$ python -q
>>> import numpy as np
>>> from numpy import linalg as LA
>>> np.set_printoptions(precision=2, suppress=True, linewidth=160, sign=" ")
>>> tidy = lambda a: np.round(a, 2) + 0
>>> m1 = np.load("case2.npy")
>>> m1
array([[ 29,  12,  -7, -12,  -9,  18,  -5],
       [ 12,  40,   6, -11,  10,  -3,  -4],
       [ -7,   6,  24,   4,   2, -14,  -2],
       [-12, -11,   4,  22,   0,   0,  15],
       [ -9,  10,   2,   0,  19,  -6,   2],
       [ 18,  -3, -14,   0,  -6,  29,  15],
       [ -5,  -4,  -2,  15,   2,  15,  29]])
>>> evals, evecs = LA.eigh(m1)
>>> x = np.array([1, -2, 0, 1, -2, 2, 2])
>>> tidy(evecs * np.maximum(evals, 0) @ evecs.T)
array([[ 29.,  12.,  -7., -12.,  -9.,  18.,  -5.],
       [ 12.,  40.,   6., -11.,  10.,  -3.,  -4.],
       [ -7.,   6.,  24.,   4.,   2., -14.,  -2.],
       [-12., -11.,   4.,  22.,   0.,   0.,  15.],
       [ -9.,  10.,   2.,   0.,  19.,  -6.,   2.],
       [ 18.,  -3., -14.,   0.,  -6.,  29.,  15.],
       [ -5.,  -4.,  -2.,  15.,   2.,  15.,  29.]])
>>> np.abs(m1).sum(axis=1).max(), tidy(np.abs(evals).max())
(np.int64(92), np.float64(60.78))
>>> tidy(evecs * np.abs(evals) @ evecs.T)
array([[ 29.,  12.,  -7., -12.,  -9.,  18.,  -5.],
       [ 12.,  40.,   6., -11.,  10.,  -3.,  -4.],
       [ -7.,   6.,  24.,   4.,   2., -14.,  -2.],
       [-12., -11.,   4.,  22.,   0.,   0.,  15.],
       [ -9.,  10.,   2.,   0.,  19.,  -6.,   2.],
       [ 18.,  -3., -14.,   0.,  -6.,  29.,  15.],
       [ -5.,  -4.,  -2.,  15.,   2.,  15.,  29.]])
>>> x @ m1 @ x / (x @ x), tidy(evals[0]), tidy(evals[-1])
(np.float64(51.5), np.float64(0.79), np.float64(60.78))
>>> rng = np.random.default_rng(868)
>>> idx = rng.permutation(7)
>>> idx
array([ 6,  4,  1,  5,  0,  3,  2])
>>> M2 = m1[idx][:, idx]
>>> M2
array([[ 29,   2,  -4,  15,  -5,  15,  -2],
       [  2,  19,  10,  -6,  -9,   0,   2],
       [ -4,  10,  40,  -3,  12, -11,   6],
       [ 15,  -6,  -3,  29,  18,   0, -14],
       [ -5,  -9,  12,  18,  29, -12,  -7],
       [ 15,   0, -11,   0, -12,  22,   4],
       [ -2,   2,   6, -14,  -7,   4,  24]])
>>> tidy(np.sort(np.abs(LA.eigvals(M2))))
array([  0.79,   5.81,   7.94,  20.69,  37.14,  58.85,  60.78])
>>> x = np.array([-4, 0, -2, 0, -1, -2, 4])
>>> target = m1 @ x
>>> beta, lr = np.zeros(7), 1 / LA.norm(m1, 2) ** 2
>>> for i in range(12):
...     beta -= lr * m1.T @ (m1 @ beta - target)
...     if i % 2 == 0: print(i, round(LA.norm(m1 @ beta - target), 2))
... 
0 57.99
2 41.14
4 34.67
6 31.2
8 28.92
10 27.27
>>> tidy(LA.cond(m1))
np.float64(77.39)
>>> f = np.array([-4, -4])
>>> np.polyval(f, m1[3])
array([ 44,  40, -20, -92,  -4,  -4, -64])
>>> np.convolve(m1[3], f)
array([  48,   92,   28, -104,  -88,    0,  -60,  -60])
>>> np.array([np.convolve(row, f, "same") for row in m1])
array([[-116, -164,  -20,   76,   84,  -36,  -52],
       [ -48, -208, -184,   20,    4,  -28,   28],
       [  28,    4, -120, -112,  -24,   48,   64],
       [  48,   92,   28, -104,  -88,    0,  -60],
       [  36,   -4,  -48,   -8,  -76,  -52,   16],
       [ -72,  -60,   68,   56,   24,  -92, -176],
       [  20,   36,   24,  -52,  -68,  -68, -176]])
>>> np.cross(m1[3, :3], m1[1, :3])
array([-226,  120, -348])
>>> C2 = m1.T @ m1
>>> tidy(LA.eigvalsh(C2)[::-1])
array([ 3694.06,  3462.88,  1379.44,   428.09,    63.11,    33.81,     0.62])
>>> np.diag(C2)
array([ 1608,  2026,   881,   990,   586,  1631,  1340])
>>> (m1 @ m1.T).shape
(7, 7)
>>> np.trace(C2), (m1 ** 2).sum()
(np.int64(9062), np.int64(9062))
>>> tidy(LA.svd(m1, compute_uv=False) ** 2)
array([ 3694.06,  3462.88,  1379.44,   428.09,    63.11,    33.81,     0.62])
>>> C2
array([[1608,  794, -607, -847, -444, 1085, -252],
       [ 794, 2026,  326, -862,  504, -195, -538],
       [-607,  326,  881,  172,  289, -928, -241],
       [-847, -862,  172,  990,   36,  -14,  861],
       [-444,  504,  289,   36,  586, -478,    7],
       [1085, -195, -928,  -14, -478, 1631,  808],
       [-252, -538, -241,  861,    7,  808, 1340]])
>>> LA.matrix_rank(C2)
np.int64(7)
>>> data = np.tril(np.array([[-1, 2, 2], [3, 3, -2], [0, 2, 3]]), -1) + np.eye(3, dtype=int)
>>> data
array([[ 1,  0,  0],
       [ 3,  1,  0],
       [ 0,  2,  1]])
>>> np.poly(data)
array([ 1., -3.,  3., -1.])
>>> tidy(LA.det(data.T))
np.float64(1.0)
>>> tidy(LA.eigvals(data))
array([ 1.,  1.,  1.])
>>> tidy(LA.eigvals(data).sum().real)
np.float64(3.0)
>>> tidy(LA.det(2 * data)), tidy(LA.det(data))
(np.float64(8.0), np.float64(1.0))
>>> np.einsum("ii->", data)
np.int64(3)
>>> f, v = data[2], data[0]
>>> f @ f
np.int64(5)
>>> pr = (f @ v) / (f @ f) * f
>>> LA.matrix_rank(np.outer(f, v))
np.int64(1)
>>> np.outer(f, v)
array([[ 0,  0,  0],
       [ 2,  0,  0],
       [ 1,  0,  0]])
>>> (v - pr) @ f
np.float64(0.0)
>>> W0 = np.vander(np.arange(4) - 1, 4, increasing=True)
>>> W0
array([[ 1, -1,  1, -1],
       [ 1,  0,  0,  0],
       [ 1,  1,  1,  1],
       [ 1,  2,  4,  8]])
>>> idx = rng.permutation(4)
>>> idx
array([ 3,  0,  1,  2])
>>> M2 = W0[idx][:, idx]
>>> tidy(LA.det(M2)), tidy(LA.det(W0[idx]))
(np.float64(12.0), np.float64(-12.0))
>>> np.allclose(M2, W0)
False
>>> J = np.loadtxt("mat.csv", delimiter=",")
>>> tidy(J)
array([[ 0.5 ,  0.  ,  0.  ,  0.  ,  0.25,  0.  ,  0.25,  0.  ,  0.  ,  0.  ],
       [ 0.33,  0.33,  0.  ,  0.  ,  0.33,  0.  ,  0.  ,  0.  ,  0.  ,  0.  ],
       [ 0.17,  0.17,  0.33,  0.  ,  0.  ,  0.17,  0.  ,  0.  ,  0.17,  0.  ],
       [ 0.  ,  0.  ,  0.  ,  0.33,  0.  ,  0.  ,  0.  ,  0.33,  0.33,  0.  ],
       [ 0.  ,  0.2 ,  0.2 ,  0.  ,  0.2 ,  0.  ,  0.  ,  0.2 ,  0.2 ,  0.  ],
       [ 0.  ,  0.2 ,  0.2 ,  0.  ,  0.  ,  0.2 ,  0.2 ,  0.  ,  0.  ,  0.2 ],
       [ 0.  ,  0.  ,  0.5 ,  0.  ,  0.  ,  0.  ,  0.5 ,  0.  ,  0.  ,  0.  ],
       [ 0.  ,  0.  ,  0.  ,  0.  ,  0.33,  0.  ,  0.  ,  0.33,  0.33,  0.  ],
       [ 0.  ,  0.  ,  0.25,  0.  ,  0.25,  0.  ,  0.25,  0.  ,  0.25,  0.  ],
       [ 0.2 ,  0.  ,  0.  ,  0.  ,  0.  ,  0.  ,  0.2 ,  0.  ,  0.2 ,  0.4 ]])
>>> [round(float(x), 2) for x in LA.svd(J, compute_uv=False)[:3]]
[1.1, 0.78, 0.7]
>>> np.argsort(-LA.norm(J, axis=0).round(6), kind="stable")[:3]
array([ 2,  6,  0])
>>> LA.matrix_rank(J, rtol=0.1)
np.int64(9)
